% python3 -q
>>> import numpy as np
>>> import numpy.linalg as la
>>> np.set_printoptions(precision=1, suppress=True, linewidth=120)
>>> tidy = lambda a: np.round(a, 1) + 0
>>> K = np.load("a.npy")
>>> tidy(K)
array([[ 0.6, -0.1, -0.1, -0.2, -0.1, -0.2,  0. ,  0.1,  0.1, -0.4],
       [-0.1,  0.6, -0.2,  0.2,  0.1, -0.1, -0.2,  0.3,  0. , -0.1],
       [-0.1, -0.2,  0.6,  0.2, -0.3, -0.1, -0.3, -0.1,  0.1,  0. ],
       [-0.2,  0.2,  0.2,  0.2,  0. , -0.1, -0.1,  0. , -0.2, -0.1],
       [-0.1,  0.1, -0.3,  0. ,  0.5,  0.2, -0.1, -0.3,  0.1, -0.1],
       [-0.2, -0.1, -0.1, -0.1,  0.2,  0.2,  0. , -0.2,  0.2,  0.1],
       [ 0. , -0.2, -0.3, -0.1, -0.1,  0. ,  0.4,  0.1, -0.2,  0.2],
       [ 0.1,  0.3, -0.1,  0. , -0.3, -0.2,  0.1,  0.5,  0.2,  0.2],
       [ 0.1,  0. ,  0.1, -0.2,  0.1,  0.2, -0.2,  0.2,  0.8,  0.1],
       [-0.4, -0.1,  0. , -0.1, -0.1,  0.1,  0.2,  0.2,  0.1,  0.5]])
>>> rng = np.random.default_rng(450982)
>>> z = rng.permutation(10)
>>> z
array([4, 3, 7, 1, 2, 5, 0, 9, 6, 8])
>>> Y = K[z][:, z]
>>> tidy(Y)
array([[ 0.5,  0. , -0.3,  0.1, -0.3,  0.2, -0.1, -0.1, -0.1,  0.1],
       [ 0. ,  0.2,  0. ,  0.2,  0.2, -0.1, -0.2, -0.1, -0.1, -0.2],
       [-0.3,  0. ,  0.5,  0.3, -0.1, -0.2,  0.1,  0.2,  0.1,  0.2],
       [ 0.1,  0.2,  0.3,  0.6, -0.2, -0.1, -0.1, -0.1, -0.2,  0. ],
       [-0.3,  0.2, -0.1, -0.2,  0.6, -0.1, -0.1,  0. , -0.3,  0.1],
       [ 0.2, -0.1, -0.2, -0.1, -0.1,  0.2, -0.2,  0.1,  0. ,  0.2],
       [-0.1, -0.2,  0.1, -0.1, -0.1, -0.2,  0.6, -0.4,  0. ,  0.1],
       [-0.1, -0.1,  0.2, -0.1,  0. ,  0.1, -0.4,  0.5,  0.2,  0.1],
       [-0.1, -0.1,  0.1, -0.2, -0.3,  0. ,  0. ,  0.2,  0.4, -0.2],
       [ 0.1, -0.2,  0.2,  0. ,  0.1,  0.2,  0.1,  0.1, -0.2,  0.8]])
>>> tidy(np.sort(np.abs(la.eigvals(Y))))
array([0., 0., 0., 0., 0., 1., 1., 1., 1., 1.])
>>> tidy(la.det(Y)), tidy(la.det(K[z]))
(np.float64(0.0), np.float64(0.0))
>>> tidy(np.diag(Y))
array([0.5, 0.2, 0.5, 0.6, 0.6, 0.2, 0.6, 0.5, 0.4, 0.8])
>>> np.allclose(Y, K)
False
>>> evals, V = la.eigh(K)
>>> x0 = np.array([-2, -2, -2, 2, 0, -2, -2, -1, 0, -2])
>>> tidy(np.abs(K).sum(axis=1).max()), tidy(np.abs(evals).max())
(np.float64(1.9), np.float64(1.0))
>>> tidy(V * np.abs(evals) @ V.T)
array([[ 0.6, -0.1, -0.1, -0.2, -0.1, -0.2,  0. ,  0.1,  0.1, -0.4],
       [-0.1,  0.6, -0.2,  0.2,  0.1, -0.1, -0.2,  0.3,  0. , -0.1],
       [-0.1, -0.2,  0.6,  0.2, -0.3, -0.1, -0.3, -0.1,  0.1,  0. ],
       [-0.2,  0.2,  0.2,  0.2,  0. , -0.1, -0.1,  0. , -0.2, -0.1],
       [-0.1,  0.1, -0.3,  0. ,  0.5,  0.2, -0.1, -0.3,  0.1, -0.1],
       [-0.2, -0.1, -0.1, -0.1,  0.2,  0.2,  0. , -0.2,  0.2,  0.1],
       [ 0. , -0.2, -0.3, -0.1, -0.1,  0. ,  0.4,  0.1, -0.2,  0.2],
       [ 0.1,  0.3, -0.1,  0. , -0.3, -0.2,  0.1,  0.5,  0.2,  0.2],
       [ 0.1,  0. ,  0.1, -0.2,  0.1,  0.2, -0.2,  0.2,  0.8,  0.1],
       [-0.4, -0.1,  0. , -0.1, -0.1,  0.1,  0.2,  0.2,  0.1,  0.5]])
>>> print(tidy(V * np.maximum(evals, 0) @ V.T))
[[ 0.6 -0.1 -0.1 -0.2 -0.1 -0.2  0.   0.1  0.1 -0.4]
 [-0.1  0.6 -0.2  0.2  0.1 -0.1 -0.2  0.3  0.  -0.1]
 [-0.1 -0.2  0.6  0.2 -0.3 -0.1 -0.3 -0.1  0.1  0. ]
 [-0.2  0.2  0.2  0.2  0.  -0.1 -0.1  0.  -0.2 -0.1]
 [-0.1  0.1 -0.3  0.   0.5  0.2 -0.1 -0.3  0.1 -0.1]
 [-0.2 -0.1 -0.1 -0.1  0.2  0.2  0.  -0.2  0.2  0.1]
 [ 0.  -0.2 -0.3 -0.1 -0.1  0.   0.4  0.1 -0.2  0.2]
 [ 0.1  0.3 -0.1  0.  -0.3 -0.2  0.1  0.5  0.2  0.2]
 [ 0.1  0.   0.1 -0.2  0.1  0.2 -0.2  0.2  0.8  0.1]
 [-0.4 -0.1  0.  -0.1 -0.1  0.1  0.2  0.2  0.1  0.5]]
